$ python3 -q
>>> import numpy as np
>>> import numpy.linalg as la
>>> np.set_printoptions(suppress=True, linewidth=140)
>>> mat = np.loadtxt("block17.csv", delimiter=",")
>>> print(mat)
[[ -9.77  26.07  13.07   0.12  21.03  -4.93   0.98 -15.02  23.04  -4.08  17.96  11.   -13.99]
 [-16.15  19.99  10.02  -0.03   5.94  10.07  -2.08  -5.99  14.08   8.07  11.99  13.94  -8.05]
 [ -4.12  13.89   6.89  -0.01  12.92  -5.16   1.23  -9.17  13.08  -4.19   9.93   5.08  -8.13]
 [ -7.05  19.93   9.98   0.02  17.07  -4.98   1.16 -12.15  18.1   -4.12  14.04   8.01 -10.79]
 [  0.21  18.15   9.09  -0.06  22.94 -15.01   2.93 -15.08  18.88 -12.13  14.13   3.   -11.84]
 [  1.9    2.06   1.06  -0.1    5.    -5.13   1.    -2.97   2.9   -4.03   2.03  -0.91  -2.01]
 [ -3.99  13.85   6.99   0.04  13.04  -5.06   0.92  -8.92  12.92  -4.05   9.89   5.13  -8.  ]
 [  4.11   3.97   1.88   0.    10.08 -10.09   2.09  -5.96   6.08  -8.2    4.24  -2.04  -3.99]
 [-21.02  24.06  11.99   0.09   4.83  15.    -2.79  -5.99  15.87  11.97  14.02  17.93  -8.94]
 [  0.03  17.94   8.93   0.02  23.15 -15.03   2.98 -14.75  18.98 -12.02  14.03   3.1  -12.24]
 [ -5.17   4.06   2.1    0.06  -1.08   4.99  -1.15   0.04   1.93   4.12   1.84   3.99  -1.28]
 [ -1.04   8.11   3.89   0.12   8.84  -4.95   0.93  -6.07   8.09  -3.94   6.06   2.12  -5.08]
 [  1.01  10.1    4.9   -0.07  14.01 -10.16   2.15  -9.17  10.97  -8.03   7.97   1.1   -7.04]
 [-10.02   8.     4.07   0.07  -2.    10.06  -1.9   -0.1    3.93   7.92   3.89   8.14  -2.17]]
>>> W1 = np.array([[3, 9],
...     [0, 8],
...     [3, 5],
...     [1, 8],
...     [5, 1],
...     [0, 1],
...     [3, 7],
...     [9, 9],
...     [5, 5],
...     [4, 8],
...     [7, 1],
...     [2, 4],
...     [2, 6]])
>>> coef = np.array([2, 1])
>>> H = np.maximum(mat @ W1 + coef, 0)
>>> print((H > 0).astype(int))
[[1 1]
 [1 1]
 [1 1]
 [1 1]
 [1 1]
 [1 0]
 [1 1]
 [1 0]
 [1 1]
 [1 1]
 [1 1]
 [1 1]
 [1 1]
 [1 1]]
>>> print(np.round((H > 0).mean(axis=0), 2))
[1.   0.86]
>>> cent = np.array([[8, -3, 7], [-3, 9, 5]])
>>> print((H @ cent).round(6).argmax(axis=1))
[2 2 2 2 2 0 2 0 2 2 2 2 2 2]
>>> print(W1 @ cent)
[[ -3  72  66]
 [-24  72  40]
 [  9  36  46]
 [-16  69  47]
 [ 37  -6  40]
 [ -3   9   5]
 [  3  54  56]
 [ 45  54 108]
 [ 25  30  60]
 [  8  60  68]
 [ 53 -12  54]
 [  4  30  34]
 [ -2  48  44]]
>>> other = mat / la.norm(mat, axis=1, keepdims=True)
>>> C2 = other @ other.T
>>> print(C2[7].round(2))
[ 0.66  0.12  0.75  0.7   0.91  1.    0.75  1.    0.02  0.91 -0.37  0.85  0.94 -0.36]
>>> print((C2 - 2 * np.eye(14)).round(6).argmax(axis=1))
[ 3  8  6  0  9  7  2  5  1  4 13  9  4 10]
>>> print(np.round(la.norm(other, axis=1), 2))
[1. 1. 1. 1. 1. 1. 1. 1. 1. 1. 1. 1. 1. 1.]
>>> print(la.cond(mat) > 100)
True
>>> E = np.load("out13.npy")
>>> print(E)
[[-3  0 -4 -1 -5  1  3 -2 -5  2 -5]
 [-2  3 -2  2  5 -1  3  2 -2 -2  1]
 [ 4 -5 -2 -2  2 -5  3 -3 -4 -5  5]
 [-3  2 -4  3  2 -5  4  4  5  5  5]
 [-4 -2 -3  3 -5 -3  4 -3 -2 -3 -2]
 [-2  3 -4 -1 -1 -2  4 -3  5 -5 -3]
 [-1 -5  5 -2  1  3 -3  0 -5 -5 -2]
 [ 4 -2  4 -4  4  1  4  4 -3 -3  5]
 [-5  5 -2 -4 -2  1 -4 -2  2  2  2]]
>>> W1 = np.array([[1, 2, 1],
...     [2, 1, 2],
...     [2, 2, 2],
...     [2, 0, 1],
...     [1, 1, 1],
...     [1, 0, 0],
...     [2, 2, 1],
...     [1, 1, 0],
...     [0, 2, 0],
...     [2, 0, 1],
...     [2, 1, 1]])
>>> coef = np.array([2, 2, -9])
>>> H = np.maximum(E @ W1 + coef, 0)
>>> print(H)
[[ 0  0  0]
 [16  7  0]
 [ 0  3  0]
 [30 19  3]
 [ 0  0  0]
 [ 0  4  0]
 [ 0  0  0]
 [23 31  5]
 [ 0  0  0]]
>>> print((H > 0).astype(int))
[[0 0 0]
 [1 1 0]
 [0 1 0]
 [1 1 1]
 [0 0 0]
 [0 1 0]
 [0 0 0]
 [1 1 1]
 [0 0 0]]
>>> cent = np.array([[0, 2], [-1, -1], [2, 3]])
>>> print(H @ cent)
[[  0   0]
 [ -7  25]
 [ -3  -3]
 [-13  50]
 [  0   0]
 [ -4  -4]
 [  0   0]
 [-21  30]
 [  0   0]]
>>> print(W1 @ cent)
[[ 0  3]
 [ 3  9]
 [ 2  8]
 [ 2  7]
 [ 1  4]
 [ 0  2]
 [ 0  5]
 [-1  1]
 [-2 -2]
 [ 2  7]
 [ 1  6]]
>>> print((H @ cent).round(6).argmax(axis=1))
[0 1 0 1 0 0 0 1 0]
>>> C2 = mat.T @ mat
>>> print((mat @ mat.T).shape)
(14, 14)
>>> print(np.allclose(C2, C2.T))
True
>>> print(np.round(la.eigvalsh(C2)[::-1], 2) + 0)
[13966.03  3249.68     0.4      0.32     0.19     0.12     0.11     0.1      0.04     0.03     0.02     0.01     0.  ]
>>> print(np.round(np.diag(C2), 2))
[1030.49 3359.62  838.07    0.07 2597.59 1260.9    50.03 1218.9  2613.6   810.79 1593.78  864.58  978.65]
>>> print(round(np.trace(C2), 2), round(float((mat ** 2).sum()), 2))
17217.05 17217.05
>>> print(la.matrix_rank(C2))
13
>>> print(np.round(la.svd(mat, compute_uv=False) ** 2, 2) + 0)
[13966.03  3249.68     0.4      0.32     0.19     0.12     0.11     0.1      0.04     0.03     0.02     0.01     0.  ]
>>> other = E[0, 0] * E[1:] - np.outer(E[1:, 0], E[0])
>>> print(other)
[[  0  -9  -2  -8 -25   5  -3 -10  -4  10 -13]
 [  0  15  22  10  14  11 -21  17  32   7   5]
 [  0  -6   0 -12 -21  18  -3 -18 -30  -9 -30]
 [  0   6  -7 -13  -5  13   0   1 -14  17 -14]
 [  0  -9   4   1  -7   8  -6   5 -25  19  -1]
 [  0  15 -19   5  -8  -8  12  -2  10  17   1]
 [  0   6   4  16   8  -7 -24  -4  29   1   5]
 [  0 -15 -14   7 -19   2  27  -4 -31   4 -31]]
>>> print(la.matrix_rank(other), la.matrix_rank(E))
8 9
>>> print(np.round(E[:, 0] / E[0, 0], 2))
[ 1.    0.67 -1.33  1.    1.33  0.67  0.33 -1.33  1.67]
>>> print(np.flatnonzero(~other.round(6).any(axis=1)))
[]
>>> J = np.load("case7.npy")
>>> print(J.round(2))
[[-0.12 -0.11  0.03  0.52  0.23 -0.11 -0.05 -0.14 -0.33  0.03  0.71]
 [-0.06 -0.17 -0.13  0.28  0.65  0.5   0.33  0.01  0.07 -0.02 -0.3 ]
 [ 0.28  0.4  -0.02 -0.22  0.12  0.01  0.46  0.22  0.06 -0.56  0.36]
 [-0.09  0.12 -0.41 -0.19 -0.26  0.35  0.3   0.25 -0.37  0.51  0.18]
 [ 0.22 -0.16  0.74  0.24 -0.3   0.2   0.29  0.25 -0.21  0.07 -0.09]
 [-0.22 -0.03 -0.33  0.45 -0.26 -0.48  0.35  0.21 -0.13 -0.22 -0.33]
 [ 0.09 -0.6  -0.26  0.05 -0.28  0.3  -0.23  0.36  0.25 -0.32  0.22]
 [-0.22  0.2   0.01  0.27 -0.39  0.25  0.26 -0.41  0.59  0.07  0.16]
 [-0.03  0.44 -0.08  0.25 -0.19  0.44 -0.42 -0.09 -0.37 -0.38 -0.2 ]
 [-0.59 -0.31  0.16 -0.4  -0.08  0.09  0.21 -0.31 -0.29 -0.35  0.01]
 [ 0.62 -0.27 -0.24 -0.01 -0.15 -0.01  0.19 -0.6  -0.24 -0.05 -0.08]]
>>> W1 = np.array([[4, 3],
...     [5, 5],
...     [2, 5],
...     [0, 0],
...     [5, 2],
...     [4, 0],
...     [0, 0],
...     [3, 2],
...     [5, 1],
...     [3, 0],
...     [4, 2]])
>>> coef = np.array([3, 3])
>>> H = np.maximum(J @ W1 + coef, 0)
>>> print(la.matrix_rank(H))
2
>>> print((H > 0).astype(int))
[[1 1]
 [1 1]
 [1 1]
 [1 1]
 [1 1]
 [0 0]
 [1 0]
 [1 1]
 [1 1]
 [0 0]
 [0 1]]
>>> cent = np.array([[5, 5, -4], [-2, -9, -1]])
>>> print((H @ cent).round(6).argmax(axis=1))
[0 0 0 0 0 0 0 0 0 0 2]
